% ipython --no-banner

In [1]: import numpy as np

In [2]: np.set_printoptions(precision=2, suppress=True, linewidth=120)

In [3]: def rd(a):
   ...:     return np.round(a, 2) + 0
   ...: 

In [4]: E = np.array([[0, 0, -2, -1, -1, 1],
   ...:     [1, 0, 0, -2, -1, -1],
   ...:     [-1, 1, 0, 0, -2, -1],
   ...:     [-1, -1, 1, 0, 0, -2],
   ...:     [-2, -1, -1, 1, 0, 0],
   ...:     [0, -2, -1, -1, 1, 0]])

In [5]: # rank 4

In [6]: np.allclose(E @ E.T, E.T @ E)
Out[6]: True

In [7]: rd(np.fft.fft(E[0]))
Out[7]: array([-3.+0.j  ,  3.+1.73j,  0.+0.j  , -3.+0.j  ,  0.+0.j  ,  3.-1.73j])

In [8]: rd(np.sort(np.abs(np.fft.fft(E[0])))), rd(np.sort(np.linalg.svd(E, compute_uv=False)))
Out[8]: 
(array([0.  , 0.  , 3.  , 3.  , 3.46, 3.46]),
 array([0.  , 0.  , 3.  , 3.  , 3.46, 3.46]))

In [9]: (E @ E)[0]
Out[9]: array([ 5, -2, -1, -2,  5,  4])

In [10]: E @ np.ones(6)
Out[10]: array([-3., -3., -3., -3., -3., -3.])

In [11]: A = np.load("a.npy")

In [12]: A
Out[12]: 
array([[ 0, -1,  0,  0, -2],
       [ 0,  0, -3, -3,  2],
       [ 0,  0,  0,  1, -1],
       [ 0,  0,  0,  0,  3],
       [ 0,  0,  0,  0,  0]])

In [13]: left, sv, Vh = np.linalg.svd(A)

In [14]: rd(sv)
Out[14]: array([5.25, 3.05, 0.84, 0.67, 0.  ])

In [15]: np.argmax(sv[:-1] / (sv[1:] + 1e-6)) + 1
Out[15]: np.int64(4)

In [16]: B = left[:, :4] @ np.diag(sv[:4]) @ Vh[:4]

In [17]: rd(np.linalg.norm(A - B) / np.linalg.norm(A))
Out[17]: np.float64(0.0)

In [18]: rd(B)
Out[18]: 
array([[ 0., -1.,  0.,  0., -2.],
       [ 0.,  0., -3., -3.,  2.],
       [ 0.,  0.,  0.,  1., -1.],
       [ 0.,  0.,  0.,  0.,  3.],
       [ 0.,  0.,  0.,  0.,  0.]])

In [19]: np.linalg.matrix_rank(B)
Out[19]: np.int64(4)
